In [1]: import numpy as np

In [2]: from numpy import linalg as LA

In [3]: np.set_printoptions(precision=2, suppress=True, linewidth=160)

In [4]: rd = lambda a: np.round(a, 2) + 0

In [5]: feats = np.load("out0.npy")

In [6]: feats
Out[6]: 
array([[6., 0., 0., 5.],
       [0., 6., 0., 0.],
       [0., 0., 6., 0.],
       [5., 0., 0., 6.]])

In [7]: # 3 blocks once reordered

In [8]: evals, evecs = LA.eigh(feats)

In [9]: np.abs(evecs[:, -1]).round(6).argmax()
Out[9]: np.int64(0)

In [10]: np.unique(evals.round(6) + 0, return_counts=True)[1]
Out[10]: array([1, 2, 1])

In [11]: rd(evecs.T @ evecs)
Out[11]: 
array([[1., 0., 0., 0.],
       [0., 1., 0., 0.],
       [0., 0., 1., 0.],
       [0., 0., 0., 1.]])

In [12]: rd(LA.eigvalsh(feats @ feats))
Out[12]: array([  1.,  36.,  36., 121.])

In [13]: rd(LA.norm(feats) ** 2 / LA.norm(feats, 2) ** 2)
Out[13]: np.float64(1.6)

In [14]: LA.norm(feats, axis=1).argmax()
Out[14]: np.int64(0)

In [15]: rd(LA.norm(feats, axis=1))
Out[15]: array([7.81, 6.  , 6.  , 7.81])

In [16]: rd(LA.norm(feats, "nuc"))
Out[16]: np.float64(24.0)

In [17]: rd(LA.norm(feats, 2))
Out[17]: np.float64(11.0)

In [18]: theta = np.radians(72)

In [19]: R = np.eye(4)

In [20]: R[2, 2] = R[0, 0] = np.cos(theta)

In [21]: R[2, 0], R[0, 2] = -np.sin(theta), np.sin(theta)

In [22]: rd(R)
Out[22]: 
array([[ 0.31,  0.  ,  0.95,  0.  ],
       [ 0.  ,  1.  ,  0.  ,  0.  ],
       [-0.95,  0.  ,  0.31,  0.  ],
       [ 0.  ,  0.  ,  0.  ,  1.  ]])

In [23]: A2 = feats @ R.T

In [24]: rd(LA.svd(feats, compute_uv=False)), rd(LA.svd(A2, compute_uv=False))
Out[24]: (array([11.,  6.,  6.,  1.]), array([11.,  6.,  6.,  1.]))

In [25]: np.allclose(feats @ feats.T, A2 @ A2.T)
Out[25]: True

In [26]: np.allclose(LA.norm(feats, axis=1), LA.norm(A2, axis=1))
Out[26]: True

In [27]: rd(LA.norm(R, axis=0))
Out[27]: array([1., 1., 1., 1.])

In [28]: rd(R.T @ R)
Out[28]: 
array([[1., 0., 0., 0.],
       [0., 1., 0., 0.],
       [0., 0., 1., 0.],
       [0., 0., 0., 1.]])

In [29]: rd(LA.pinv(R))
Out[29]: 
array([[ 0.31,  0.  , -0.95,  0.  ],
       [ 0.  ,  1.  ,  0.  ,  0.  ],
       [ 0.95,  0.  ,  0.31,  0.  ],
       [ 0.  ,  0.  ,  0.  ,  1.  ]])

In [30]: rd(LA.svd(R, compute_uv=False))
Out[30]: array([1., 1., 1., 1.])

In [31]: R[:, 1] @ R[:, 3]
Out[31]: np.float64(0.0)

In [32]: rd(LA.det(feats))
Out[32]: np.float64(396.0)

In [33]: (feats != 0).astype(int)
Out[33]: 
array([[1, 0, 0, 1],
       [0, 1, 0, 0],
       [0, 0, 1, 0],
       [1, 0, 0, 1]])

In [34]: (LA.matrix_power((feats != 0) + (feats.T != 0) + np.eye(4), 4) > 0).astype(int)
Out[34]: 
array([[1, 0, 0, 1],
       [0, 1, 0, 0],
       [0, 0, 1, 0],
       [1, 0, 0, 1]])

In [35]: A = np.load("sample0.npy")

In [36]: rd(A)
Out[36]: 
array([[-1.43,  3.72, -0.26],
       [-2.39, -1.13, -3.  ],
       [-2.87, -0.92,  2.63]])

In [37]: A2 = A / np.sqrt((A ** 2).mean(axis=1, keepdims=True))

In [38]: rd(A2[2])
Out[38]: array([-1.24, -0.4 ,  1.14])

In [39]: LA.matrix_rank(A - A.mean(axis=1, keepdims=True))
Out[39]: np.int64(2)

In [40]: rd(A - A.mean(axis=1, keepdims=True))
Out[40]: 
array([[-2.11,  3.05, -0.94],
       [-0.22,  1.04, -0.83],
       [-2.48, -0.53,  3.02]])

In [41]: x = np.array([-1, -2, -1])

In [42]: y = A @ x

In [43]: beta, lr = np.zeros(3), 1 / LA.norm(A, 2) ** 2

In [44]: for i in range(4):
    ...:     beta -= lr * A.T @ (A @ beta - y)
    ...:     if i % 1 == 0: print(i, round(LA.norm(A @ beta - y), 2))
    ...: 
0 0.0
1 0.0
2 0.0
3 0.0

In [45]: rd(LA.cond(A))
Out[45]: np.float64(1.0)

In [46]: beta
Out[46]: array([-1., -2., -1.])

In [47]: hat = np.triu(np.array([[3, 0, 3, 1], [2, 3, 1, 0], [0, 3, 2, 1], [2, 2, 3, 1]]), 1) + np.eye(4)

In [48]: A2 = hat @ feats @ LA.inv(hat)

In [49]: LA.matrix_rank(A2)
Out[49]: np.int64(4)

In [50]: O = A.astype(float).copy()

In [51]: for j in range(3):
    ...:     O[:, j] -= O[:, :j] @ (O[:, :j].T @ O[:, j])
    ...:     O[:, j] /= LA.norm(O[:, j])
    ...: 

In [52]: rd(O.T @ A)
Out[52]: 
array([[4., 0., 0.],
       [0., 4., 0.],
       [0., 0., 4.]])

In [53]: rd(O)
Out[53]: 
array([[-0.36,  0.93, -0.07],
       [-0.6 , -0.28, -0.75],
       [-0.72, -0.23,  0.66]])

In [54]: gram = A.T @ A

In [55]: rd(gram)
Out[55]: 
array([[16.,  0.,  0.],
       [ 0., 16.,  0.],
       [ 0.,  0., 16.]])

In [56]: F = np.loadtxt("dump.csv", delimiter=",")

In [57]: F
Out[57]: 
array([[1., 3., 2.],
       [2., 1., 3.],
       [3., 2., 1.]])

In [58]: theta = np.radians(180)

In [59]: R = np.eye(3)

In [60]: R[2, 2] = R[1, 1] = np.cos(theta)

In [61]: R[2, 1], R[1, 2] = -np.sin(theta), np.sin(theta)

In [62]: rd(R)
Out[62]: 
array([[ 1.,  0.,  0.],
       [ 0., -1.,  0.],
       [ 0.,  0., -1.]])

In [63]: A2 = F @ R.T

In [64]: rd(LA.det(R)), np.trace(R)
Out[64]: (np.float64(1.0), np.float64(-1.0))

In [65]: np.allclose(LA.norm(F, axis=1), LA.norm(A2, axis=1))
Out[65]: True

In [66]: rd(A2)
Out[66]: 
array([[ 1., -3., -2.],
       [ 2., -1., -3.],
       [ 3., -2., -1.]])

In [67]: np.allclose(F @ F.T, A2 @ A2.T)
Out[67]: True

In [68]: O, evecs = LA.qr(F[:, :2])[0], LA.qr(F[:, 2:])[0]

In [69]: sv = LA.svd(O.T @ evecs, compute_uv=False)

In [70]: (sv > 0.9).sum()
Out[70]: np.int64(0)

In [71]: rd(np.degrees(np.arccos(sv.clip(0, 1))))
Out[71]: array([33.74])

In [72]: rd(sv)
Out[72]: array([0.83])

In [73]: rd(LA.norm(O @ O.T - evecs @ evecs.T, 2))
Out[73]: np.float64(1.0)

In [74]: x = np.array([-4, -2, -5])

In [75]: y = F @ x

In [76]: y
Out[76]: array([-20., -25., -21.])

In [77]: rd(LA.solve(F, -2 * y))
Out[77]: array([ 8.,  4., 10.])

In [78]: np.diff(F, axis=0)
Out[78]: 
array([[ 1., -2.,  1.],
       [ 1.,  1., -2.]])

In [79]: LA.matrix_rank(F)
Out[79]: np.int64(3)

In [80]: LA.rank(F)
Traceback (most recent call last):
  Cell In[80], line 1
    LA.rank(F)
AttributeError: module 'numpy.linalg' has no attribute 'rank'


In [81]: rd(LA.svd(F, compute_uv=False))
Out[81]: array([6.  , 1.73, 1.73])

In [82]: F.sum(axis=0)
Out[82]: array([6., 6., 6.])

In [83]: F.shape
Out[83]: (3, 3)

In [84]: F.mean(axis=0)
Out[84]: array([2., 2., 2.])

In [85]: F - F[0]
Out[85]: 
array([[ 0.,  0.,  0.],
       [ 1., -2.,  1.],
       [ 2., -1., -1.]])

In [86]: np.unravel_index(np.abs(F).argmax(), F.shape)
Out[86]: (np.int64(0), np.int64(1))

In [87]: x = np.array([-3, 2, 1])

In [88]: F @ np.eye(3)[2]
Out[88]: array([2., 3., 1.])

In [89]: np.einsum("ij,j->i", F, x)
Out[89]: array([ 5., -1., -4.])

In [90]: F * x
Out[90]: 
array([[-3.,  6.,  2.],
       [-6.,  2.,  3.],
       [-9.,  4.,  1.]])

In [91]: (F @ x).argmax()
Out[91]: np.int64(0)

In [92]: LA.norm(F @ x) <= LA.norm(F, 2) * LA.norm(x) + 1e-9
Out[92]: np.True_

In [93]: F @ np.ones(3)
Out[93]: array([6., 6., 6.])

In [94]: rng = np.random.default_rng(641919)

In [95]: theta = rng.uniform(0, 2 * np.pi, 24)

In [96]: O, _ = LA.qr(np.array([[-0.5, 0.5], [0.5, 0.7], [-0.9, 2.5]]))

In [97]: M = 5 * np.c_[np.cos(theta), np.sin(theta)] @ O.T

In [98]: rd(M)
Out[98]: 
array([[ 1.64, -4.61, -1.02],
       [ 0.51,  2.16,  4.48],
       [-1.01, -1.18, -4.75],
       [-2.12,  4.48, -0.68],
       [-1.11,  4.31,  2.28],
       [-1.62,  4.61,  1.08],
       [ 2.34, -3.79,  2.28],
       [ 1.62, -0.27,  4.72],
       [-2.08,  4.52, -0.49],
       [ 1.71, -0.51,  4.67],
       [ 1.79, -4.63, -0.56],
       [ 1.2 ,  0.77,  4.79],
       [-0.4 ,  3.56,  3.49],
       [-1.54,  0.05, -4.76],
       [ 1.91, -1.13,  4.48],
       [ 1.11, -4.31, -2.27],
       [ 1.72, -4.63, -0.77],
       [-2.33,  3.14, -3.11],
       [ 1.37, -4.49, -1.71],
       [-0.05,  3.07,  3.94],
       [-1.51, -0.04, -4.77],
       [ 2.21, -4.35,  1.12],
       [ 1.38, -4.5 , -1.69],
       [ 0.27,  2.57,  4.28]])

In [99]: # rows and columns are dependent

In [100]: def softmax(z):
     ...:     e = np.exp(z - z.max(axis=-1, keepdims=True))
     ...:     return e / e.sum(axis=-1, keepdims=True)
     ...: 

In [101]: rd(softmax(M).sum(axis=1))
Out[101]: array([1., 1., 1., 1., 1., 1., 1., 1., 1., 1., 1., 1., 1., 1., 1., 1., 1., 1., 1., 1., 1., 1., 1., 1.])

In [102]: rd(softmax(M[11]))
Out[102]: array([0.03, 0.02, 0.96])

In [103]: att = M @ M.T / np.sqrt(3)

In [104]: rd(softmax(att)[11] @ M)
Out[104]: array([1.2 , 0.63, 4.61])

In [105]: softmax(att).round(6).argmax(axis=1)
Out[105]: array([ 0,  1,  2,  3,  4,  5,  6,  7,  8,  9, 10, 11, 12, 13, 14, 15, 16, 17, 18, 19, 20, 21, 22, 23])

In [106]: X = np.loadtxt("x.csv", delimiter=",")

In [107]: X
Out[107]: 
array([[7., 1., 1., 0.],
       [1., 7., 1., 1.],
       [1., 1., 7., 1.],
       [0., 1., 1., 7.]])

In [108]: T = np.stack([X, -3 * X, X[::-1]])

In [109]: (T @ X.T).shape
Out[109]: (3, 4, 4)

In [110]: T.shape
Out[110]: (3, 4, 4)

In [111]: LA.matrix_rank(T.reshape(3, -1))
Out[111]: np.int64(2)

In [112]: rd(LA.det(T))
Out[112]: array([  2184., 176904.,   2184.])

In [113]: T.sum(axis=0)
Out[113]: 
array([[-14.,  -1.,  -1.,   7.],
       [ -1., -13.,   5.,  -1.],
       [ -1.,   5., -13.,  -1.],
       [  7.,  -1.,  -1., -14.]])

In [114]: LA.matrix_rank(T)
Out[114]: array([4, 4, 4])

In [115]: data = np.loadtxt("a.csv", delimiter=",")

In [116]: data
Out[116]: 
array([[-2.,  1.,  1.,  1.],
       [ 1., -2.,  1.,  1.],
       [ 1.,  1., -2.,  1.],
       [ 1.,  1.,  1., -2.]])

In [117]: # symmetric

In [118]: x = np.array([0, 1, 0, 2])

In [119]: y = data @ x

In [120]: beta, lr = np.zeros(4), 1 / LA.norm(data, 2) ** 2

In [121]: for i in range(250):
     ...:     beta -= lr * data.T @ (data @ beta - y)
     ...:     if i % 50 == 0: print(i, round(LA.norm(data @ beta - y), 2))
     ...: 
0 1.33
50 0.0
100 0.0
150 0.0
200 0.0

In [122]: rd(LA.cond(data))
Out[122]: np.float64(3.0)

In [123]: rd(beta)
Out[123]: array([0., 1., 0., 2.])

In [124]: evals, evecs = LA.eig(data)

In [125]: rd(data @ evecs[:, 0] - evals[0] * evecs[:, 0])
Out[125]: array([0., 0., 0., 0.])

In [126]: rd(np.prod(evals))
Out[126]: np.float64(-27.0)

In [127]: np.all(LA.eigvalsh(data) > 0)
Out[127]: np.False_

In [128]: rd(LA.eigvalsh(data).min())
Out[128]: np.float64(-3.0)

In [129]: [round(float(LA.det(data[:i, :i])), 2) + 0 for i in range(1, 5)]
Out[129]: [-2.0, 3.0, 0.0, -27.0]

In [130]: r0 = np.array([-2, 0])

In [131]: np.array([np.convolve(row, r0, "same") for row in data])
Out[131]: 
array([[ 4., -2., -2., -2.],
       [-2.,  4., -2., -2.],
       [-2., -2.,  4., -2.],
       [-2., -2., -2.,  4.]])

In [132]: np.polyval(r0, data[3])
Out[132]: array([-2., -2., -2.,  4.])

In [133]: left, sv, VT = LA.svd(data, full_matrices=False)

In [134]: rd(np.cumsum(sv ** 2) / np.sum(sv ** 2))
Out[134]: array([0.32, 0.64, 0.96, 1.  ])

In [135]: rd(sv)
Out[135]: array([3., 3., 3., 1.])
